>>> import numpy as np
>>> np.set_printoptions(precision=3, suppress=True, linewidth=160, sign=" ")
>>> def rnd(a):
...     return np.round(a, 3) + 0
... 
>>> feats = np.load("data.npy")
>>> feats
array([[  0,   0,   0],
       [  5,   2,   3],
       [  0,   0,   0],
       [  5,   2,   3],
       [  0,   4,   1],
       [  0,   0,   0],
       [  0,   0,   0],
       [  0,   4,   1],
       [  0,   0,   0],
       [  0,   4,   1],
       [  0,   0,   0],
       [  0,   0,   0],
       [ 10,   9,   3],
       [ 10,   9,   3],
       [  5,   2,   3],
       [  0,   0,   0],
       [  0,   0,   0],
       [  5,   2,   3]])
>>> C2 = np.cov(feats, rowvar=False)
>>> np.median(feats, axis=0)
array([ 0. ,  1. ,  0.5])
>>> rnd(np.polyfit(feats[:, 1], feats[:, 0], 1))
array([ 0.93 ,  0.259])
>>> rnd(feats.std(axis=0))
array([ 3.425,  2.846,  1.344])
>>> dist = np.linalg.norm(feats[:, None] - feats[None], axis=-1)
>>> np.unravel_index(dist.round(6).argmax(), dist.shape)
(np.int64(0), np.int64(12))
>>> rnd(dist[:5, :5])
array([[ 0.   ,  6.164,  0.   ,  6.164,  4.123],
       [ 6.164,  0.   ,  6.164,  0.   ,  5.745],
       [ 0.   ,  6.164,  0.   ,  6.164,  4.123],
       [ 6.164,  0.   ,  6.164,  0.   ,  5.745],
       [ 4.123,  5.745,  4.123,  5.745,  0.   ]])
>>> dist.shape
(18, 18)
>>> np.flatnonzero(dist[17] < dist.mean() / 2)
array([  1,   3,  14,  17])
>>> rnd(np.linalg.norm(feats, axis=1))
array([  0.   ,   6.164,   0.   ,   6.164,   4.123,   0.   ,   0.   ,   4.123,   0.   ,   4.123,   0.   ,   0.   ,  13.784,  13.784,   6.164,   0.   ,   0.   ,
         6.164])
>>> proj = feats @ np.linalg.solve(feats.T @ feats, feats.T)
>>> rnd(np.diag(proj))
array([ 0.   ,  0.25 ,  0.   ,  0.25 ,  0.333,  0.   ,  0.   ,  0.333,  0.   ,  0.333,  0.   ,  0.   ,  0.5  ,  0.5  ,  0.25 ,  0.   ,  0.   ,  0.25 ])
>>> rnd(np.linalg.eigvalsh(proj))
array([ 0.,  0.,  0.,  0.,  0.,  0.,  0.,  0.,  0.,  0.,  0.,  0.,  0.,  0.,  0.,  1.,  1.,  1.])
>>> np.allclose(proj @ proj, proj)
True
>>> cen = feats - feats.mean(axis=0)
>>> Uu, s, Vh = np.linalg.svd(cen, full_matrices=False)
>>> rnd(Vh[0] * np.sign(Vh[0, np.abs(Vh[0]).argmax()]))
array([ 0.762,  0.59 ,  0.268])
>>> rnd(s ** 2 / (s ** 2).sum())
array([ 0.878,  0.107,  0.016])
>>> rnd(np.abs(Vh[-1]))
array([ 0.367,  0.052,  0.929])
>>> vec = np.array([1, -3, 0])
>>> np.einsum("ij,j->i", feats, vec)
array([  0,  -1,   0,  -1, -12,   0,   0, -12,   0, -12,   0,   0, -17, -17,  -1,   0,   0,  -1])
>>> feats * vec
array([[  0,   0,   0],
       [  5,  -6,   0],
       [  0,   0,   0],
       [  5,  -6,   0],
       [  0, -12,   0],
       [  0,   0,   0],
       [  0,   0,   0],
       [  0, -12,   0],
       [  0,   0,   0],
       [  0, -12,   0],
       [  0,   0,   0],
       [  0,   0,   0],
       [ 10, -27,   0],
       [ 10, -27,   0],
       [  5,  -6,   0],
       [  0,   0,   0],
       [  0,   0,   0],
       [  5,  -6,   0]])
>>> feats @ np.eye(3)[0]
array([  0.,   5.,   0.,   5.,   0.,   0.,   0.,   0.,   0.,   0.,   0.,   0.,  10.,  10.,   5.,   0.,   0.,   5.])
>>> feats @ vec
array([  0,  -1,   0,  -1, -12,   0,   0, -12,   0, -12,   0,   0, -17, -17,  -1,   0,   0,  -1])
>>> F = np.array([[-1, 0, 0, 0], [0, -2, 0, 0], [0, 0, 0, -1], [0, 0, -1, 0]])
>>> F
array([[-1,  0,  0,  0],
       [ 0, -2,  0,  0],
       [ 0,  0,  0, -1],
       [ 0,  0, -1,  0]])
>>> cen = feats - feats.mean(axis=0)
>>> evecs = np.linalg.svd(cen)[2][:1]
>>> other = cen - cen @ evecs.T @ evecs
>>> rnd(np.diag(evecs.T @ evecs))
array([ 0.581,  0.348,  0.072])
>>> np.linalg.norm(other, axis=1).round(6).argmax()
np.int64(4)
>>> rnd((cen @ evecs.T).std(axis=0))
array([ 4.357])
>>> rnd(other.std(axis=0))
array([ 0.838,  1.225,  0.667])
>>> rnd(np.linalg.norm(other) / np.linalg.norm(cen))
np.float64(0.35)
>>> vals, evecs = np.linalg.eigh(F)
>>> vec = np.array([3, 3, -3, 1])
>>> rnd(evecs * np.abs(vals) @ evecs.T)
array([[ 1.,  0.,  0.,  0.],
       [ 0.,  2.,  0.,  0.],
       [ 0.,  0.,  1.,  0.],
       [ 0.,  0.,  0.,  1.]])
>>> np.abs(F).sum(axis=1).max(), np.abs(vals).max()
(np.int64(2), np.float64(2.0))
>>> vec @ F @ vec
np.int64(-21)
